$ python3 -q
>>> import numpy as np
>>> from numpy import linalg as LA
>>> np.set_printoptions(suppress=True, linewidth=120)
>>> tidy = lambda a: np.round(a, 3) + 0
>>> M = np.load("layer8.npy")
>>> print(tidy(M))
[[-0.564  0.277 -0.607 -0.486]
 [-0.47  -0.678  0.425 -0.372]
 [ 0.376 -0.663 -0.647 -0.006]
 [-0.564 -0.154 -0.178  0.791]]
>>> # orthonormal columns
>>> other = M / np.sqrt((M ** 2).mean(axis=1, keepdims=True))
>>> print(LA.matrix_rank(M - M.mean(axis=1, keepdims=True)))
3
>>> print(tidy(other[1]))
[-0.941 -1.357  0.85  -0.743]
>>> print(tidy(LA.norm(other, axis=1)))
[2. 2. 2. 2.]
>>> mat = np.loadtxt("block15.csv", delimiter=",")
>>> print(mat)
[[-0.991 -7.543  2.973]
 [ 5.24   2.418 -4.147]
 [ 0.221  1.514 -0.594]
 [ 4.255  7.104 -4.982]
 [-2.234  1.848  0.904]
 [-6.478 -5.341  5.875]
 [ 3.187  5.713 -3.902]
 [ 1.19  -3.169  0.229]
 [ 1.48   4.399 -2.337]
 [ 5.429  3.829 -4.708]]
>>> theta = np.radians(72)
>>> Rm = np.eye(3)
>>> Rm[2, 2] = Rm[0, 0] = np.cos(theta)
>>> Rm[2, 0], Rm[0, 2] = -np.sin(theta), np.sin(theta)
>>> print(tidy(Rm))
[[ 0.309  0.     0.951]
 [ 0.     1.     0.   ]
 [-0.951  0.     0.309]]
>>> other = mat @ Rm.T
>>> print(np.allclose(mat @ mat.T, other @ other.T))
True
>>> print(np.allclose(LA.norm(mat, axis=1), LA.norm(other, axis=1)))
True
>>> print(tidy(LA.svd(mat, compute_uv=False)), tidy(LA.svd(other, compute_uv=False)))
[20.885  7.362  0.056] [20.885  7.362  0.056]
>>> Xc = mat - mat.mean(axis=0)
>>> U, sv, VT = LA.svd(Xc, full_matrices=False)
>>> print(tidy(VT[0] * np.sign(VT[0, np.abs(VT[0]).argmax()])))
[ 0.496  0.684 -0.536]
>>> print((np.sign(U[:, 0]) == np.sign(U[0, 0])).astype(int))
[1 0 1 0 1 1 0 1 0 0]
>>> print(tidy(Xc.mean(axis=0)))
[0. 0. 0.]
>>> print(np.abs(U[:, 0]).argmax())
5
>>> print(np.searchsorted(np.cumsum(sv ** 2) / (sv ** 2).sum(), 0.9) + 1)
2
>>> print(tidy((sv ** 2).sum() ** 2 / (sv ** 4).sum()))
1.262
>>> print(np.abs(VT[0]).argmax())
1
>>> D = LA.norm(mat[:, None] - mat[None], axis=-1)
>>> print(tidy(LA.norm(mat - mat.mean(axis=0), axis=1)))
[ 9.754  5.307  1.115  7.836  3.975 12.136  5.809  4.441  3.573  6.269]
>>> print(tidy(LA.norm(mat, axis=1)))
[ 8.168  7.106  1.641  9.664  3.037 10.247  7.617  3.393  5.196  8.143]
>>> print(np.flatnonzero(D[5] < D.mean() / 2))
[5]
>>> print(D.shape)
(10, 10)
>>> vec = np.array([2, 0, 3])
>>> target = mat @ vec
>>> print(tidy(LA.solve(mat.T @ mat, mat.T @ target)))
[2. 0. 3.]
>>> print(tidy(LA.pinv(mat) @ mat))
[[1. 0. 0.]
 [0. 1. 0.]
 [0. 0. 1.]]
>>> try:
...     LA.solve(mat, target)
... except LA.LinAlgError as e:
...     print(e)
... 
Last 2 dimensions of the array must be square
>>> rng = np.random.default_rng(5727)
>>> target = target + 0.05 * rng.normal(size=10)
>>> print(tidy(target))
[ 6.988 -1.89  -1.428 -6.482 -1.728  4.708 -5.319  3.053 -4.089 -3.225]
>>> c, *_ = LA.lstsq(mat, target)
>>> print(c.round())
[ 2. -0.  3.]
>>> print(tidy(mat.T @ (target - mat @ c)))
[0. 0. 0.]
